$ ipython --no-banner

In [1]: import numpy as np

In [2]: from numpy import linalg as LA

In [3]: np.set_printoptions(precision=2, suppress=True, linewidth=160, floatmode="fixed")

In [4]: X = np.loadtxt("run12.csv", delimiter=",")

In [5]: X
Out[5]: 
array([[10.37, -3.81,  0.38,  2.19, -0.43, -5.33, -0.29, -0.45,  3.66, -0.16,  0.07, -2.01],
       [-2.25,  1.86, -3.09, -4.09, -1.18,  2.92,  0.30, -2.78, -3.03,  6.02, -1.08,  1.59],
       [-9.85, -0.28, -1.15,  4.38, -1.69,  2.53,  0.60, -0.55, -1.60,  4.53, -2.30, -1.07],
       [ 0.92,  3.14, -1.05, -3.72, -0.88,  1.53, -4.49, -2.94, -2.45, -1.99,  2.39,  0.00],
       [-2.97,  5.97,  1.20, -1.46,  2.58,  4.07, -0.88, -1.70, -4.06,  2.15,  3.26,  0.69],
       [ 4.71,  0.28,  2.60, -4.04, -0.26,  4.17, -1.19,  0.02,  3.81, -8.47, -2.56,  1.97]])

In [6]: G = X.T @ X

In [7]: np.diag(G)
Out[7]: array([241.47,  63.63,  20.32,  73.00,  11.93,  79.63,  22.88,  19.77,  62.14, 137.11,  29.35,  12.07])

In [8]: np.allclose(G, G.T)
Out[8]: True

In [9]: LA.matrix_rank(G)
Out[9]: np.int64(6)

In [10]: M2 = X / LA.norm(X, axis=1, keepdims=True)

In [11]: G = M2 @ M2.T

In [12]: G[1]
Out[12]: array([-0.53,  1.00,  0.41,  0.32,  0.54, -0.36])

In [13]: (np.abs(G) > 0.9).astype(int)
Out[13]: 
array([[1, 0, 0, 0, 0, 0],
       [0, 1, 0, 0, 0, 0],
       [0, 0, 1, 0, 0, 0],
       [0, 0, 0, 1, 0, 0],
       [0, 0, 0, 0, 1, 0],
       [0, 0, 0, 0, 0, 1]])

In [14]: G
Out[14]: 
array([[ 1.00, -0.53, -0.66, -0.22, -0.69,  0.18],
       [-0.53,  1.00,  0.41,  0.32,  0.54, -0.36],
       [-0.66,  0.41,  1.00, -0.29,  0.26, -0.61],
       [-0.22,  0.32, -0.29,  1.00,  0.53,  0.28],
       [-0.69,  0.54,  0.26,  0.53,  1.00, -0.20],
       [ 0.18, -0.36, -0.61,  0.28, -0.20,  1.00]])

In [15]: x0 = np.array([3, 5, 8, 3, 6, 7, 4, 0, 7, 5, 2, 8])

In [16]: a = np.maximum(X @ x0, 0)

In [17]: a
Out[17]: array([ 0.00,  0.00,  0.00,  0.00, 60.98, 42.04])

In [18]: np.tanh(X @ x0)
Out[18]: array([-1.00, -0.41, -1.00, -1.00,  1.00,  1.00])

In [19]: np.flatnonzero(a > 1e-9)
Out[19]: array([4, 5])

In [20]: X.T @ a
Out[20]: array([  16.90,  375.82,  182.48, -258.87,  146.40,  423.50, -103.69, -102.83,  -87.41, -224.97,   91.17,  124.89])

In [21]: E = np.loadtxt("a.csv", delimiter=",")

In [22]: E
Out[22]: 
array([[-39.72,  16.23, -45.11,  42.67, -15.93,  -0.64,  -3.69, -30.03,  31.61,  10.02, -46.86, -47.05,  29.03],
       [-39.20,  13.94, -44.78,  45.95, -16.32,   0.19,  -6.68, -29.87,  30.44,   9.50, -45.46, -44.76,  29.38],
       [-38.38,  15.78, -44.32,  44.12, -14.89,  -0.64,  -5.52, -29.54,  29.59,  10.49, -44.48, -43.98,  32.90],
       [-39.32,  16.95, -44.13,  44.54, -14.11,  -0.53,  -4.58, -30.58,  30.19,   9.01, -44.58, -42.98,  29.68],
       [-40.85,  14.16, -45.20,  43.15, -15.13,   0.03,  -4.48, -32.14,  29.59,  10.19, -44.70, -46.01,  29.63],
       [-40.08,  14.87, -45.41,  43.61, -14.33,   0.65,  -3.75, -30.43,  27.55,   9.48, -45.08, -45.51,  29.49],
       [-38.32,  14.30, -42.64,  43.68, -15.33,  -0.81,  -5.76, -31.33,  28.70,   9.55, -45.72, -46.08,  31.38],
       [-39.47,  15.12, -45.27,  45.69, -16.05,   0.37,  -6.50, -32.37,  29.72,   9.61, -44.40, -44.55,  29.38],
       [-40.92,  14.76, -45.51,  45.72, -14.98,  -0.13,  -4.78, -28.37,  28.99,  10.30, -46.10, -44.96,  29.46],
       [-39.53,  15.64, -45.22,  45.91, -16.03,   1.32,  -6.82, -30.21,  31.22,  11.70, -45.89, -44.95,  30.09],
       [-38.83,  15.46, -43.47,  47.10, -14.57,   0.10,  -3.83, -30.20,  28.40,   9.02, -43.34, -45.83,  28.92],
       [-41.70,  13.46, -44.61,  47.65, -15.54,  -1.16,  -4.31, -29.04,  30.13,   9.10, -45.09, -44.86,  30.33],
       [-40.88,  14.65, -44.87,  47.02, -14.98,  -0.27,  -3.33, -30.09,  29.09,  11.10, -46.48, -46.82,  30.12],
       [-39.91,  15.94, -46.58,  45.11, -15.75,   0.84,  -3.96, -32.05,  29.65,   9.10, -45.27, -44.07,  30.21],
       [-40.13,  16.76, -44.80,  44.60, -16.76,   1.45,  -5.55, -31.10,  30.57,   8.26, -43.66, -44.85,  28.79],
       [-37.86,  16.24, -43.55,  45.69, -13.92,   0.59,  -6.00, -30.97,  29.32,   8.46, -46.25, -45.32,  31.01],
       [-38.99,  14.44, -46.20,  44.08, -14.41,  -0.79,  -5.09, -31.79,  28.77,   8.57, -43.94, -44.43,  29.47],
       [-39.57,  15.10, -45.53,  45.11, -16.33,  -1.30,  -3.94, -28.43,  29.43,   9.63, -45.24, -45.93,  30.39],
       [-40.89,  15.04, -46.30,  44.44, -15.48,  -0.76,  -5.49, -30.67,  30.57,   9.68, -45.13, -44.56,  30.20],
       [-42.52,  15.33, -45.77,  44.02, -15.83,   0.43,  -5.57, -29.56,  29.01,  11.04, -44.99, -44.85,  30.35],
       [-39.45,  13.69, -45.08,  45.48, -15.03,   1.46,  -6.12, -31.00,  28.85,   9.83, -44.13, -45.21,  29.75],
       [-40.39,  14.38, -44.68,  43.86, -13.45,  -1.01,  -5.94, -28.44,  28.95,  10.69, -43.66, -44.61,  30.10],
       [-39.73,  15.26, -46.96,  44.04, -14.46,  -1.83,  -3.67, -29.21,  30.84,   8.40, -46.80, -43.77,  32.24],
       [-38.94,  16.06, -45.19,  43.68, -14.58,   0.27,  -6.58, -30.61,  29.35,   9.03, -46.29, -46.63,  30.98],
       [-38.33,  14.42, -44.74,  44.80, -14.22,   0.18,  -3.20, -30.09,  31.19,  11.12, -46.34, -43.96,  28.32],
       [-39.98,  14.61, -46.83,  45.01, -14.97,   2.94,  -4.15, -30.87,  30.82,   9.63, -46.61, -46.35,  30.52],
       [-39.59,  14.43, -44.86,  42.23, -14.41,  -0.30,  -6.12, -30.34,  30.15,   9.55, -46.94, -45.39,  28.97],
       [-41.45,  14.34, -44.10,  45.57, -16.16,  -0.22,  -5.79, -28.46,  30.30,   8.11, -45.01, -45.69,  29.08],
       [-40.23,  14.48, -45.77,  43.63, -12.94,   0.83,  -3.66, -29.74,  30.60,  11.09, -44.85, -45.08,  29.41],
       [-37.91,  13.22, -44.86,  45.34, -14.87,  -0.42,  -4.42, -28.50,  31.97,  11.69, -44.47, -44.56,  30.18],
       [-41.12,  14.27, -45.46,  46.33, -16.40,   0.36,  -6.66, -30.12,  28.83,  10.13, -44.72, -44.82,  30.63],
       [-40.51,  14.60, -45.19,  47.27, -12.93,   0.95,  -5.22, -28.92,  29.46,  11.49, -44.62, -44.51,  29.13],
       [-41.47,  15.86, -45.41,  44.27, -14.18,   0.46,  -4.81, -28.77,  30.94,   9.02, -43.60, -45.02,  31.06]])

In [23]: Xs = E - E.mean(axis=0)

In [24]: evecs = LA.svd(Xs)[2][:1]

In [25]: M2 = Xs - Xs @ evecs.T @ evecs

In [26]: np.cov(Xs @ evecs.T, rowvar=False)
Out[26]: array(2.31)

In [27]: np.round(LA.norm(M2) / LA.norm(Xs), 2)
Out[27]: np.float64(0.91)

In [28]: M2.std(axis=0)
Out[28]: array([0.99, 0.80, 0.91, 0.79, 0.97, 0.94, 1.08, 0.90, 0.99, 0.92, 0.97, 0.89, 0.95])

In [29]: LA.norm(M2, axis=1).round(6).argmax()
Out[29]: np.int64(22)

In [30]: x0 = np.array([0, 3, 3, 2, 0, 3, 3, 1, 2, 1, 2, 1, 0])

In [31]: a = np.maximum(E @ x0, 0)

In [32]: E.T @ a
Out[32]: array([0.00, 0.00, 0.00, 0.00, 0.00, 0.00, 0.00, 0.00, 0.00, 0.00, 0.00, 0.00, 0.00])

In [33]: np.tanh(E @ x0)
Out[33]: 
array([-1.00, -1.00, -1.00, -1.00, -1.00, -1.00, -1.00, -1.00, -1.00, -1.00, -1.00, -1.00, -1.00, -1.00, -1.00, -1.00, -1.00, -1.00, -1.00, -1.00, -1.00,
       -1.00, -1.00, -1.00, -1.00, -1.00, -1.00, -1.00, -1.00, -1.00, -1.00, -1.00, -1.00])

In [34]: Xs = E - E.mean(axis=0)

In [35]: left, sig, Vt = LA.svd(Xs, full_matrices=False)

In [36]: sig ** 2 / (sig ** 2).sum()
Out[36]: array([0.16, 0.14, 0.11, 0.10, 0.09, 0.08, 0.08, 0.07, 0.05, 0.04, 0.03, 0.02, 0.01])

In [37]: np.abs(Vt[-1])
Out[37]: array([0.08, 0.24, 0.41, 0.22, 0.28, 0.48, 0.27, 0.15, 0.18, 0.10, 0.21, 0.47, 0.12])

In [38]: sig
Out[38]: array([8.59, 8.03, 7.15, 6.73, 6.40, 6.08, 5.97, 5.41, 4.85, 4.11, 3.81, 3.06, 2.47])

In [39]: Vt[0] * np.sign(Vt[0, np.abs(Vt[0]).argmax()])
Out[39]: array([-0.35, -0.28,  0.02,  0.69, -0.02,  0.01,  0.04,  0.45, -0.04,  0.25,  0.20,  0.06, -0.11])

In [40]: round(float((sig ** 2).sum() ** 2 / (sig ** 4).sum()), 2)
Out[40]: 9.73

In [41]: np.round(Xs.mean(axis=0), 2) + 0
Out[41]: array([0.00, 0.00, 0.00, 0.00, 0.00, 0.00, 0.00, 0.00, 0.00, 0.00, 0.00, 0.00, 0.00])
